% ipython --no-banner

In [1]: import numpy as np

In [2]: np.set_printoptions(suppress=True, linewidth=160)

In [3]: tidy = lambda a: np.round(a, 2) + 0

In [4]: K = np.array([[7, 3, 7], [7, 4, 0], [5, 0, 1], [5, 0, 1]])

In [5]: G = K.T @ K

In [6]: print((K @ K.T).shape)
(4, 4)

In [7]: print(tidy(np.linalg.eigvalsh(G)[::-1]))
[192.79  23.35   7.86]

In [8]: t3 = np.stack([K, 2 * K, K[::-1]])

In [9]: print(np.linalg.matrix_rank(t3.reshape(3, -1)))
2

In [10]: print(tidy(np.linalg.norm(t3, axis=(1, 2))))
[14.97 29.93 14.97]

In [11]: print(t3.shape)
(3, 4, 3)

In [12]: print((t3 @ K.T).shape)
(3, 4, 4)

In [13]: vec = np.array([-1, 2, -1])

In [14]: target = K @ vec

In [15]: print(target)
[-8  1 -6 -6]

In [16]: print(tidy(np.linalg.pinv(K) @ K))
[[1. 0. 0.]
 [0. 1. 0.]
 [0. 0. 1.]]

In [17]: print(tidy(np.linalg.lstsq(K, target)[0]))
[-1.  2. -1.]

In [18]: rng = np.random.default_rng(47679)

In [19]: target = target + 0.3 * rng.normal(size=4)

In [20]: print(tidy(target))
[-7.91  1.08 -6.32 -6.1 ]

In [21]: c, *_ = np.linalg.lstsq(K, target)

In [22]: print([round(float(np.linalg.norm(np.linalg.solve(K.T @ K + lam * np.eye(3), K.T @ target))), 2) for lam in (0, 1, 10, 100)])
[2.54, 2.29, 1.31, 0.49]

In [23]: print(tidy(c))
[-1.05  2.1  -0.98]

In [24]: Y = np.array([[-2, -2], [1, 2]])

In [25]: C = np.kron(Y, K)

In [26]: print(C.shape)
(8, 6)

In [27]: print(np.linalg.matrix_rank(C))
6

In [28]: X = np.tril(np.array([[-2, -3, -1, 0], [-3, 0, 1, 0], [0, -2, -3, 0], [0, -1, 0, 3]]), -1) + np.eye(4, dtype=int)

In [29]: print(X)
[[ 1  0  0  0]
 [-3  1  0  0]
 [ 0 -2  1  0]
 [ 0 -1  0  1]]

In [30]: t3 = np.stack([X, 3 * X, X[::-1]])

In [31]: print(t3.shape)
(3, 4, 4)

In [32]: print(tidy(np.linalg.det(t3)))
[ 1. 81.  1.]

In [33]: print((t3 @ X.T).shape)
(3, 4, 4)

In [34]: arr = np.load("w.npy")

In [35]: print(arr)
[[ 17  23  -6 -31]
 [  6  -3   9  -6]
 [  0  -9   9   4]]

In [36]: f, g = arr[0], arr[1]

In [37]: print(f @ f)
1815

In [38]: pr = (f @ g) / (f @ f) * f

In [39]: print(np.outer(f, g))
[[ 102  -51  153 -102]
 [ 138  -69  207 -138]
 [ -36   18  -54   36]
 [-186   93 -279  186]]

In [40]: print(tidy(np.linalg.norm(f + g) ** 2 + np.linalg.norm(f - g) ** 2))
3954.0

In [41]: print(np.linalg.matrix_rank(np.outer(f, g)))
1

In [42]: vec = np.array([1, -1, 3, -3])

In [43]: print(arr @ np.ones(4))
[3. 6. 4.]

In [44]: print(arr @ np.eye(4)[1])
[23. -3. -9.]

In [45]: print(arr @ vec)
[69 54 24]

In [46]: print(arr * vec)
[[ 17 -23 -18  93]
 [  6   3  27  18]
 [  0   9  27 -12]]

In [47]: print((arr * vec).sum(axis=1))
[69 54 24]

In [48]: print(arr @ (2 * vec))
[138 108  48]

In [49]: Uu, sig, VT = np.linalg.svd(arr)

In [50]: vecs = VT[:(sig > 1e-8).sum()]

In [51]: vec = arr[1] + -3 * arr[0] + rng.integers(2) * np.eye(4)[0]

In [52]: print(vec)
[-45. -72.  27.  87.]

In [53]: print(tidy(np.linalg.norm(vec - vecs.T @ vecs @ vec)))
0.0

In [54]: print((X + X.T) / 2)
[[ 1.  -1.5  0.   0. ]
 [-1.5  1.  -1.  -0.5]
 [ 0.  -1.   1.   0. ]
 [ 0.  -0.5  0.   1. ]]

In [55]: data = np.loadtxt("test2.csv", delimiter=",")

In [56]: print(data)
[[  6.98  10.56  31.35]
 [  4.46  10.86   3.57]
 [  8.05  11.76  32.24]
 [  4.62  15.22   6.  ]
 [  8.69  10.36  31.95]
 [-11.4    9.94  23.22]
 [  4.95  13.37   3.79]
 [-10.5   10.04  23.28]
 [  2.9   12.22   3.71]
 [  2.76  13.21   4.1 ]
 [  4.11  11.61   3.8 ]
 [  7.7   10.73  34.08]
 [  4.26  12.48   2.78]]

In [57]: print(tidy(np.linalg.norm(data) ** 2 / np.linalg.norm(data, 2) ** 2))
1.19

In [58]: print(tidy(np.linalg.norm(data, 1)), tidy(np.linalg.norm(data, np.inf)))
203.87 52.51

In [59]: print(tidy(np.linalg.norm(data, axis=1)))
[33.81 12.27 35.25 17.   34.69 27.71 14.75 27.44 13.1  14.1  12.89 36.55 13.48]

In [60]: print(np.linalg.norm(data, axis=1).argmax())
11

In [61]: print(tidy(np.linalg.norm(data, "nuc")))
130.42

In [62]: print(tidy(np.linalg.norm(data, 2)))
81.05

In [63]: print(tidy(np.linalg.norm(data[7] - data[4])))
21.06

In [64]: vals, vecs = np.linalg.eig(X)

In [65]: print(tidy(np.sort(np.linalg.eigvals(X @ X))))
[1. 1. 1. 1.]

In [66]: print(tidy(np.sort(np.linalg.eigvals(X.T))))
[1. 1. 1. 1.]

In [67]: cen = (data - data.mean(axis=0)) / data.std(axis=0)

In [68]: print(tidy(cen.std(axis=0)))
[1. 1. 1.]

In [69]: c = np.linalg.lstsq(np.delete(cen, 1, axis=1), cen[:, 1])[0]

In [70]: print(tidy(1 - np.var(cen[:, 1] - np.delete(cen, 1, axis=1) @ c)))
0.52

In [71]: print(tidy(c))
[ 0.35 -0.64]

In [72]: hat = data @ np.linalg.solve(data.T @ data, data.T)

In [73]: print(np.allclose(hat @ hat, hat))
True

In [74]: print(np.linalg.matrix_rank(np.eye(13) - hat))
10

In [75]: print(tidy(np.trace(hat)))
3.0

In [76]: print(tidy(np.diag(hat)))
[0.22 0.11 0.24 0.19 0.27 0.52 0.16 0.47 0.13 0.15 0.12 0.27 0.15]

In [77]: cen = data - data.mean(axis=0)

In [78]: Uu, sig, VT = np.linalg.svd(cen, full_matrices=False)

In [79]: print((np.sign(Uu[:, 0]) == np.sign(Uu[0, 0])).astype(int))
[1 0 1 0 1 1 0 1 0 0 0 1 0]

In [80]: print(np.abs(Uu[:, 0]).argmax())
11

In [81]: print(tidy(VT[0] * np.sign(VT[0, np.abs(VT[0]).argmax()])))
[ 0.02 -0.07  1.  ]

In [82]: print(np.abs(VT[0]).argmax())
2

In [83]: print(tidy(sig ** 2 / (sig ** 2).sum()))
[0.81 0.18 0.01]

In [84]: print(np.linalg.matrix_rank(cen))
3

In [85]: print(tidy(np.abs(VT[-1])))
[0.09 0.99 0.07]

In [86]: print(tidy(sig))
[47.08 22.36  3.71]

In [87]: print(tidy(cen.mean(axis=0)))
[0. 0. 0.]

In [88]: print(np.searchsorted(np.cumsum(sig ** 2) / (sig ** 2).sum(), 0.9) + 1)
2
